% python3 -q
>>> import numpy as np
>>> np.set_printoptions(suppress=True, linewidth=160)
>>> m1 = np.loadtxt("block7.csv", delimiter=",")
>>> m1
array([[-0.2, -0.5, -1.6,  0.4, -1.1, -1. ,  1. ,  1. ,  0.4, -0.3],
       [-0.1,  0.5, -1. , -0.2, -1.3, -0.6, -0.8, -1.8,  1.1, -0.5],
       [-1.5, -0.7, -0.7,  1.3,  0.7, -1.2,  1. ,  0.4,  1.2,  1.7],
       [ 0.3,  0.6, -0.4, -0.2,  0.3, -0.5, -1. ,  0.7,  0.2, -0.6],
       [-1.6,  0.1, -0.1,  0.4,  1.2,  0.4, -0.1,  1.5,  0.3,  0.6],
       [ 1.8,  4.5, -0.6,  3.3, -1.8,  0.3, -0.6, -0.9,  4.2,  0. ],
       [-1.2,  1.4,  0.3,  2.3, -0.7, -0.3,  0.5, -1.9,  0.3, -0.3],
       [-1.8, -0.2,  2.4, -0.8,  0.8, -0.6,  1.4,  2. , -0.8,  0.4],
       [-0.1, -0.3,  0.2,  0.1, -0.4,  1.4,  0.3, -0.8, -1.1,  0.4],
       [-0.2,  1.1,  1.4, -1.5,  1. ,  0.5, -0.9,  1.1, -0.9, -0.8],
       [-0.5, -0.1,  0.8, -0.1,  0. ,  0.2,  0.4, -0.4,  0.1, -0.8],
       [ 1.1, -0.9, -0.1, -0.1, -0.4,  0.5, -0.8, -0.5,  0.2,  0.4],
       [-0.1, -0.8, -0.9,  1.6,  1.1,  0. ,  0.7, -1.2, -0.2, -0.1],
       [ 0.9,  0.4, -1. ,  0.6,  0.8,  0. ,  1. ,  1. , -1.2,  0.7],
       [-0.1, -0.9,  0.2, -0.3, -1.2,  1.9,  0.7,  0. , -1.5,  0.1],
       [-0.9, -1.5, -1.3,  0.5, -0.2, -2.1,  0.1,  1.1,  0.6, -0.1],
       [-1. ,  0. , -0.4,  0.6,  0.4,  1.2,  0.2, -0.1,  0.1, -0.6],
       [-0.9, -0.8,  2.1, -1.7, -0.2,  0.9,  0.7, -1. , -0.6,  0.2],
       [ 0.4,  0.2,  1.8, -0.5, -0.3, -0.3,  1.3,  0.2, -0.7, -1.3]])
>>> M2 = np.array([[2, -1],
...     [1, 1],
...     [-1, 2],
...     [-1, -1],
...     [0, -3],
...     [1, 2],
...     [2, 3],
...     [3, 0],
...     [-3, 0],
...     [3, 2]])
>>> np.linalg.matrix_rank(m1 @ M2)
np.int64(2)
>>> np.round(np.einsum("ij->j", m1), 4)
array([-5.7,  2.1,  1.1,  5.7, -1.3,  0.7,  5.1,  0.4,  1.7, -0.9])
